% python3 -q
>>> import numpy as np
>>> np.set_printoptions(precision=2, suppress=True, linewidth=160)
>>> arr = np.loadtxt("m.csv", delimiter=",")
>>> print(arr)
[[-0.61 -0.24 -0.75]
 [-0.2  -0.87  0.44]
 [-0.76  0.42  0.49]]
>>> # orthonormal columns
>>> M2 = np.linalg.inv(arr)
>>> print(np.round(arr @ M2, 2) + 0)
[[1. 0. 0.]
 [0. 1. 0.]
 [0. 0. 1.]]
>>> print(np.allclose(M2, arr.T))
True
>>> K = np.array([[1, -1, 0, 1], [2, -2, 1, 0], [0, 0, 1, 0]])
>>> print(K.reshape(2, -1))
[[ 1 -1  0  1  2 -2]
 [ 1  0  0  0  1  0]]
>>> blk = K.reshape(3, 2, -1)
>>> print(blk.shape)
(3, 2, 2)
>>> print(np.einsum("ihd,jhd->hij", blk, blk).shape)
(2, 3, 3)
>>> print(blk.sum(axis=1))
[[ 1  0]
 [ 3 -2]
 [ 1  0]]
>>> M2 = np.array([[5, 1], [2, 0], [0, 0], [4, 3]])
>>> print(np.linalg.matrix_rank(np.vstack([K, M2.T])))
4
>>> print(M2.T @ K.T)
[[7 6 0]
 [4 2 0]]
>>> x = np.array([-1, 0, 1, -1])
>>> h1 = np.maximum(K @ x, 0)
>>> print(K.T @ h1)
[0 0 1 0]
>>> print(np.maximum(K @ x, 0) - np.maximum(-K @ x, 0))
[-2 -1  1]
>>> print(np.maximum(K @ (3 * x), 0))
[0 0 3]
>>> F = np.load("w.npy")
>>> print(F)
[[-0.6 -0.7  0.6]
 [ 0.   2.3  0.4]
 [ 0.7 -0.1  0.3]
 [-1.1 -0.9 -0.7]]
>>> proj = F @ np.linalg.solve(F.T @ F, F.T)
>>> print(np.allclose(proj @ proj, proj))
True
>>> print(np.round((np.eye(4) - proj) @ F, 2) + 0)
[[0. 0. 0.]
 [0. 0. 0.]
 [0. 0. 0.]
 [0. 0. 0.]]
>>> print(np.round(np.linalg.eigvalsh(proj), 2) + 0)
[0. 1. 1. 1.]
>>> M2 = np.array([[6, 5, 0], [6, 2, 9], [6, 7, 5]])
>>> print(np.einsum("ij->j", F))
[-1.   0.6  0.6]
>>> print(np.einsum("ik,kj->ji", F, M2))
[[ -4.2  16.2   5.4 -16.2]
 [ -0.2   7.4   5.4 -12.2]
 [ -3.3  22.7   0.6 -11.6]]
>>> M2 = F / np.sqrt((F ** 2).mean(axis=1, keepdims=True))
>>> print(M2[3])
[-1.2  -0.98 -0.77]
>>> print(np.linalg.norm(M2, axis=1))
[1.73 1.73 1.73 1.73]
>>> x = np.array([0, -2, 2])
>>> h1 = np.maximum(F @ x, 0)
>>> print(np.maximum(F @ (3 * x), 0))
[7.8 0.  2.4 1.2]
>>> print(h1)
[2.6 0.  0.8 0.4]
>>> print(F * (h1 > 1e-9)[:, None])
[[-0.6 -0.7  0.6]
 [ 0.   0.   0. ]
 [ 0.7 -0.1  0.3]
 [-1.1 -0.9 -0.7]]
>>> print(np.maximum(F @ x, 0) - np.maximum(-F @ x, 0))
[ 2.6 -3.8  0.8  0.4]
>>> U, sig, Vh = np.linalg.svd(F, full_matrices=False)
>>> print(np.abs(U[:, 0]).round(6).argmax())
1
>>> print(np.abs(Vh[0]))
[0.27 0.94 0.2 ]
>>> print(np.allclose(U * sig @ Vh, F))
True
>>> print(np.round(U.T @ F @ Vh.T, 2) + 0)
[[2.69 0.   0.  ]
 [0.   1.34 0.  ]
 [0.   0.   0.87]]
>>> print(sig / sig[0])
[1.   0.5  0.32]
>>> A = np.loadtxt("mat.csv", delimiter=",")
>>> print(A)
[[ 0.2   0.37 -0.91]
 [ 0.37  0.83  0.42]
 [-0.91  0.42 -0.03]]
>>> # symmetric
>>> print(np.einsum("ij,ji->", A, A))
3.0
>>> print(np.einsum("ii->", A))
1.0
>>> print(round(np.linalg.eigvals(A).sum().real, 2))
1.0
>>> f = np.array([-1, -5, 4])
>>> M2 = A + np.outer(f, np.eye(3)[0])
>>> print(M2)
[[-0.8   0.37 -0.91]
 [-4.63  0.83  0.42]
 [ 3.09  0.42 -0.03]]
>>> print(np.linalg.matrix_rank(M2 - A))
1
>>> W0 = np.loadtxt("layer15.csv", delimiter=",")
>>> print(W0)
[[ 0. -2. -1.]
 [ 0.  0.  1.]
 [ 0.  0.  0.]]
>>> # triangular, det is the product of the diagonal
>>> print(round(np.trace(np.linalg.pinv(W0) @ W0), 2))
2.0
>>> print(np.abs(np.diag(np.linalg.qr(W0)[1])) > 1e-9)
[False False False]
>>> print(np.linalg.lstsq(W0[:-1].T, W0[-1])[2])
2
>>> J = np.load("x.npy")
>>> print(J)
[[2 0 0 0]
 [2 0 0 0]
 [0 0 2 0]
 [0 0 2 0]]
>>> # 2 blocks once reordered
>>> r = np.linalg.matrix_rank(J)
>>> print(r)
2
>>> ns = np.linalg.svd(J)[2][r:].T
>>> print(np.linalg.matrix_rank(J.T @ J), np.linalg.matrix_rank(J @ J.T))
2 2
>>> print(ns @ ns.T)
[[0. 0. 0. 0.]
 [0. 1. 0. 0.]
 [0. 0. 0. 0.]
 [0. 0. 0. 1.]]
>>> print(J @ ns)
[[0. 0.]
 [0. 0.]
 [0. 0.]
 [0. 0.]]
>>> print(np.allclose(J @ ns, 0))
True
